>>> import numpy as np
>>> np.set_printoptions(suppress=True, linewidth=140)
>>> A = np.loadtxt("w.csv", delimiter=",")
>>> A
array([[ 2.907,  0.502,  2.067,  2.893, -4.613, -1.312,  4.535, -2.991,  3.344,  3.868,  0.041],
       [ 2.183, -3.086, -0.196,  3.171,  2.333,  1.265,  1.74 , -2.876, -0.918, -5.891, -4.661],
       [-2.72 ,  2.184,  1.574, -4.268,  0.303,  4.274,  1.78 , -2.401,  1.609, -3.724, -4.837],
       [-0.957,  3.704,  6.735, -2.175, -3.927, -2.135,  2.568,  1.259, -2.454, -0.217,  1.023],
       [-5.669,  0.888,  0.214,  3.221, -4.119,  2.344, -2.191, -1.99 ,  0.649, -2.402,  4.386],
       [ 1.502,  0.383,  4.288, -1.194, -6.502, -1.676, -1.426, -1.643, -1.064, -3.32 , -3.977],
       [ 3.406, -0.464,  3.468, -2.331,  4.092, -0.908,  0.394, -3.504, -0.696, -6.002,  2.052],
       [ 4.011,  0.706,  3.877, -0.698, -2.432, -2.68 ,  3.896, -4.117,  1.571,  0.414,  4.475],
       [ 3.433, -1.612, -2.186,  3.973, -2.1  , -4.271,  2.111,  3.511, -0.014,  1.625, -4.793],
       [ 2.022,  1.089, -1.607, -0.29 ,  2.959,  4.22 , -2.173, -5.456, -2.436,  4.97 , -0.612],
       [ 2.248,  0.778,  3.237,  6.761,  1.689, -3.417,  3.29 ,  1.781,  2.144,  1.427, -1.731],
       [-5.219,  0.335,  0.64 , -1.826, -3.179,  3.66 , -0.539, -3.793, -2.898,  2.676,  3.896],
       [-2.926, -2.05 ,  5.619,  0.624, -1.549,  0.046, -4.082, -1.33 , -3.822, -4.434, -0.403],
       [ 0.012, -2.626,  0.053,  2.012, -7.435, -1.441,  1.913, -3.13 , -1.613, -3.281, -2.207],
       [ 1.809,  2.09 , -4.947,  0.041,  0.708,  2.382,  1.292,  1.849,  6.839, -2.188,  2.25 ],
       [-1.529, -2.371,  0.437, -0.193,  1.445,  1.986,  4.896,  2.062,  1.163, -2.825, -6.944],
       [-2.135, -1.186, -0.29 ,  5.959,  1.344, -4.09 , -2.389,  5.368,  1.017,  0.092, -2.087],
       [ 6.212, -1.4  ,  1.183, -0.958,  2.297,  0.047, -1.714,  0.047, -1.971,  5.962,  3.079],
       [-3.375, -3.04 ,  0.078, -3.857, -0.65 ,  0.338,  0.883,  0.729, -1.967,  3.189, -6.971],
       [-1.107,  0.975,  1.353, -0.337,  5.174,  3.217,  2.326,  1.975,  6.019,  3.071, -1.944],
       [-2.192,  0.047,  2.317,  1.931,  8.515, -0.005, -0.995, -3.287, -1.329, -0.06 , -0.177],
       [ 4.17 ,  0.727, -2.014,  1.934, -6.133,  0.312, -2.305,  0.951,  0.735,  3.101, -4.494],
       [-2.103, -0.848,  3.193,  5.169, -2.538, -1.69 , -4.862, -1.816, -2.237, -4.056, -0.511],
       [-1.725,  4.852, -2.651,  0.099, -1.485,  1.991,  5.528,  3.771,  2.112,  2.174,  2.513],
       [-2.875,  0.789,  0.567,  0.933,  0.133,  5.898, -0.561,  5.305,  0.231,  0.448, -5.138],
       [ 1.506,  1.517, -1.02 ,  0.857,  4.266,  1.057,  3.158, -0.489, -3.675, -6.866,  1.865],
       [-1.044,  0.894, -5.388, -4.074, -3.05 ,  0.003, -5.07 ,  1.586,  2.903,  1.765,  1.853],
       [ 3.295, -2.491,  0.671,  1.17 , -5.181, -3.622, -0.473,  4.283, -4.617, -0.177, -1.114],
       [ 0.483, -2.771,  4.181,  5.27 ,  1.723,  1.139,  1.875, -1.412,  2.949, -3.469, -4.04 ],
       [-1.67 ,  2.837, -2.058,  5.182, -1.24 , -6.837, -1.48 ,  1.943, -1.331, -1.308, -0.584]])
>>> x = np.array([-2, 0, 1, 1, 0, 1, 1, -1, 2, 0, -1])
>>> h = np.maximum(A @ x, 0)
>>> np.flatnonzero(h > 1e-9)
array([ 0,  1,  2,  4,  5, 10, 11, 12, 13, 14, 15, 16, 18, 19, 20, 22, 23, 24, 28])
